% python3 -q
>>> import numpy as np
>>> from numpy import linalg as LA
>>> np.set_printoptions(precision=4, suppress=True, linewidth=200, sign=" ")
>>> mat = np.loadtxt("arr.csv", delimiter=",")
>>> mat
array([[ 0.6965,  0.3077,  0.1149, -0.7738, -0.1984, -0.04  ,  1.6133, -0.1687,  0.1257, -0.6877,  1.2004],
       [-0.4977,  0.0156, -0.6963,  0.9623,  0.6242,  0.03  , -1.1458,  0.4151,  0.2756,  0.0597, -0.7427],
       [ 1.0006,  0.4302,  1.7823, -2.6704, -0.7687,  0.5125,  2.3141, -0.2535,  0.3552,  0.9983,  1.1915],
       [-1.6381, -1.1385, -0.187 ,  2.2355, -0.7544,  0.476 , -3.3355,  0.5797, -0.2564,  2.1955, -2.5515],
       [-1.661 , -0.3092,  0.1835,  0.9924, -1.8186, -0.1479, -1.0524, -0.7476, -0.4155,  1.8881, -0.9515],
       [ 1.4812,  0.9156,  0.8377, -2.3825,  0.3611, -0.0772,  3.0435, -0.503 ,  0.0969, -1.1359,  2.1969],
       [ 0.3848,  1.2117, -0.0657, -1.4669,  0.5339, -0.7973,  2.2018, -1.1277,  0.1525, -1.3401,  1.6568],
       [ 0.3445,  0.2819, -0.5053,  0.2493,  0.4781, -0.2955,  0.5704, -0.0886, -0.2369, -1.0627,  0.6652],
       [ 0.0974,  0.2754,  0.3241, -0.3718, -0.6907, -0.3335,  1.033 , -0.6363, -0.5529, -0.2567,  0.78  ],
       [-0.4458, -0.1661,  1.0113, -0.8433, -1.0991,  0.5992,  0.012 , -0.1185,  0.5758,  2.3629, -0.4606],
       [ 0.1538, -0.1825,  0.173 , -0.0324,  0.1321,  0.2544, -0.2575,  0.3326,  0.1203,  0.2639, -0.2477]])
>>> A2 = mat / np.sqrt((mat ** 2).mean(axis=1, keepdims=True))
>>> A2[10]
array([ 0.7269, -0.8625,  0.8176, -0.1531,  0.6243,  1.2023, -1.2169,  1.5719,  0.5685,  1.2472, -1.1706])
>>> LA.norm(A2, axis=1)
array([ 3.3166,  3.3166,  3.3166,  3.3166,  3.3166,  3.3166,  3.3166,  3.3166,  3.3166,  3.3166,  3.3166])
>>> vec = np.array([5, 0, 0, 2, 3, 2, 3, 2, 5, 2, 2])
>>> h = np.maximum(mat @ vec, 0)
>>> np.flatnonzero(h > 1e-9)
array([  0,   2,   5,   6,   7,   9,  10])
>>> np.maximum(mat @ vec, 0) - np.maximum(-mat @ vec, 0)
array([  7.4161,  -1.2265,  10.972 , -15.8718, -16.9285,  14.3009,   4.7432,   2.6189,  -2.8872,   0.4681,   2.1359])
>>> mat.T @ h
array([ 40.1736,  26.114 ,  31.5953, -75.879 ,  -1.1893,   0.4907,  92.2725, -16.1519,   6.8446, -17.8608,  62.249 ])
